In [1]: import numpy as np

In [2]: from numpy import linalg as LA

In [3]: np.set_printoptions(precision=1, suppress=True, linewidth=200, sign=" ")

In [4]: K = np.load("arr.npy")

In [5]: K
Out[5]: 
array([[ 1.,  0.,  0.,  0.,  0.,  0.,  0.,  0.,  0.,  0.],
       [ 0., -1.,  0.,  0.,  0.,  0.,  0.,  0.,  0.,  0.],
       [ 0.,  0.,  1.,  0.,  0.,  0.,  0.,  0.,  0.,  0.],
       [ 0.,  0.,  0.,  1.,  0.,  0.,  0.,  0.,  0.,  0.],
       [ 0.,  0.,  0.,  0.,  1.,  0.,  0.,  0.,  0.,  0.],
       [ 0.,  0.,  0.,  0.,  0.,  1.,  0.,  0.,  0.,  0.],
       [ 0.,  0.,  0.,  0.,  0.,  0.,  1.,  0.,  0.,  0.],
       [ 0.,  0.,  0.,  0.,  0.,  0.,  0.,  1.,  0.,  0.],
       [ 0.,  0.,  0.,  0.,  0.,  0.,  0.,  0.,  1.,  0.],
       [ 0.,  0.,  0.,  0.,  0.,  0.,  0.,  0.,  0., -1.]])

In [6]: r0 = np.array([-1, -1, 4, 3, 2, -1, 2, 1, 2, -4])

In [7]: Y = K + np.outer(r0, np.eye(10)[7])

In [8]: Y
Out[8]: 
array([[ 1.,  0.,  0.,  0.,  0.,  0.,  0., -1.,  0.,  0.],
       [ 0., -1.,  0.,  0.,  0.,  0.,  0., -1.,  0.,  0.],
       [ 0.,  0.,  1.,  0.,  0.,  0.,  0.,  4.,  0.,  0.],
       [ 0.,  0.,  0.,  1.,  0.,  0.,  0.,  3.,  0.,  0.],
       [ 0.,  0.,  0.,  0.,  1.,  0.,  0.,  2.,  0.,  0.],
       [ 0.,  0.,  0.,  0.,  0.,  1.,  0., -1.,  0.,  0.],
       [ 0.,  0.,  0.,  0.,  0.,  0.,  1.,  2.,  0.,  0.],
       [ 0.,  0.,  0.,  0.,  0.,  0.,  0.,  2.,  0.,  0.],
       [ 0.,  0.,  0.,  0.,  0.,  0.,  0.,  2.,  1.,  0.],
       [ 0.,  0.,  0.,  0.,  0.,  0.,  0., -4.,  0., -1.]])

In [9]: LA.matrix_rank(Y - K)
Out[9]: np.int64(1)

In [10]: LA.matrix_rank(LA.inv(Y) - LA.inv(K), tol=1e-8)
Out[10]: np.int64(1)

In [11]: q, vecs = LA.qr(Y[:, :3])[0], LA.qr(Y[:, 3:])[0]

In [12]: sv = LA.svd(q.T @ vecs, compute_uv=False)

In [13]: sv.round(1) + 0
Out[13]: array([ 0.9,  0. ,  0. ])

In [14]: round(LA.norm(q @ q.T - vecs @ vecs.T, 2), 1)
Out[14]: np.float64(1.0)

In [15]: (sv > 0.9).sum()
Out[15]: np.int64(1)

In [16]: x = np.array([3, 0, 5, 3, -1, 3, 1, -5, -1, 3])

In [17]: np.abs(LA.eigvals(K))
Out[17]: array([ 1.,  1.,  1.,  1.,  1.,  1.,  1.,  1.,  1.,  1.])

In [18]: np.sort(np.abs(np.degrees(np.angle(LA.eigvals(K)))))
Out[18]: array([   0.,    0.,    0.,    0.,    0.,    0.,    0.,    0.,  180.,  180.])

In [19]: K[:, 1] @ K[:, 5]
Out[19]: np.float64(0.0)

In [20]: LA.svd(K, compute_uv=False)
Out[20]: array([ 1.,  1.,  1.,  1.,  1.,  1.,  1.,  1.,  1.,  1.])

In [21]: Y = LA.invert(K)
---------------------------------------------------------------------------
AttributeError                            Traceback (most recent call last)
Cell In[21], line 1
----> 1 Y = LA.invert(K)

AttributeError: module 'numpy.linalg' has no attribute 'invert'

In [22]: Y = LA.inv(K)

In [23]: np.round(LA.cond(K), 1)
Out[23]: np.float64(1.0)

In [24]: (np.abs(Y) > 1e-9).astype(int)
Out[24]: 
array([[ 1,  0,  0,  0,  0,  0,  0,  0,  0,  0],
       [ 0,  1,  0,  0,  0,  0,  0,  0,  0,  0],
       [ 0,  0,  1,  0,  0,  0,  0,  0,  0,  0],
       [ 0,  0,  0,  1,  0,  0,  0,  0,  0,  0],
       [ 0,  0,  0,  0,  1,  0,  0,  0,  0,  0],
       [ 0,  0,  0,  0,  0,  1,  0,  0,  0,  0],
       [ 0,  0,  0,  0,  0,  0,  1,  0,  0,  0],
       [ 0,  0,  0,  0,  0,  0,  0,  1,  0,  0],
       [ 0,  0,  0,  0,  0,  0,  0,  0,  1,  0],
       [ 0,  0,  0,  0,  0,  0,  0,  0,  0,  1]])

In [25]: round(float(LA.slogdet(K)[0]), 1)
Out[25]: 1.0
